>>> import numpy as np
>>> import numpy.linalg as la
>>> np.set_printoptions(precision=2, suppress=True, linewidth=120, sign=" ")
>>> arr = np.array([[4.53, 4.71, 7.66],
...     [6.88, 5.43, 4.31],
...     [3.91, 4.93, 6.46],
...     [4.29, 4.86, 4.78],
...     [4.31, 4.72, 3.48],
...     [5.21, 3.35, 5.36],
...     [5.37, 5.16, 5.2],
...     [5.15, 4.14, 5.83],
...     [6.13, 6.14, 5.01],
...     [5.06, 5.18, 6.19],
...     [4.77, 4.1, 4.37],
...     [4.33, 4.52, 4.94],
...     [4.03, 7.01, 6.69],
...     [6.68, 4.96, 4.87],
...     [5.98, 4.59, 5.76],
...     [5.63, 5.49, 6.0],
...     [5.35, 3.8, 4.43],
...     [5.33, 6.35, 5.26],
...     [6.23, 4.76, 3.53]])
>>> Xc = (arr - arr.mean(axis=0)) / arr.std(axis=0)
>>> Xc.std(axis=0)
array([ 1.,  1.,  1.])
>>> c = la.lstsq(np.delete(Xc, 0, axis=1), Xc[:, 0])[0]
>>> round(float(1 - np.var(Xc[:, 0] - np.delete(Xc, 0, axis=1) @ c)), 2)
0.14
>>> np.abs(c).argmax()
np.int64(1)
>>> c
array([ 0.13, -0.38])
>>> Q, vecs = la.qr(arr[:, :1])[0], la.qr(arr[:, 1:])[0]
>>> sv = la.svd(Q.T @ vecs, compute_uv=False)
>>> round(float(la.norm(Q @ Q.T - vecs @ vecs.T, 2)), 2)
1.0
>>> np.degrees(np.arccos(sv.clip(0, 1)))
array([ 13.04])
>>> sv
array([ 0.97])
>>> B = np.c_[arr[:, :2] @ np.array([[2, 3], [-3, 1]]), np.array([-4, -8, -4, 1, -2, -5, 7, -6, 8, 6, 8, -3, 8, 8, -9, -4, 0, 0, 3])]
>>> B
array([[ -5.07,  18.3 ,  -4.  ],
       [ -2.53,  26.07,  -8.  ],
       [ -6.97,  16.66,  -4.  ],
       [ -6.  ,  17.73,   1.  ],
       [ -5.54,  17.65,  -2.  ],
       [  0.37,  18.98,  -5.  ],
       [ -4.74,  21.27,   7.  ],
       [ -2.12,  19.59,  -6.  ],
       [ -6.16,  24.53,   8.  ],
       [ -5.42,  20.36,   6.  ],
       [ -2.76,  18.41,   8.  ],
       [ -4.9 ,  17.51,  -3.  ],
       [-12.97,  19.1 ,   8.  ],
       [ -1.52,  25.  ,   8.  ],
       [ -1.81,  22.53,  -9.  ],
       [ -5.21,  22.38,  -4.  ],
       [ -0.7 ,  19.85,   0.  ],
       [ -8.39,  22.34,   0.  ],
       [ -1.82,  23.45,   3.  ]])
>>> la.matrix_rank(np.c_[arr, B])
np.int64(4)
>>> np.round(la.norm(B - arr @ la.lstsq(arr, B)[0], axis=0), 2) + 0
array([  0. ,   0. ,  22.2])
>>> np.round(la.lstsq(arr, B[:, 0])[0], 2) + 0
array([ 2., -3.,  0.])
>>> la.matrix_rank(B)
np.int64(3)
>>> la.norm(la.qr(arr)[0].T @ B, axis=0) ** 2 / ((B ** 2).sum(axis=0) + 1e-12)
array([ 1. ,  1. ,  0.2])
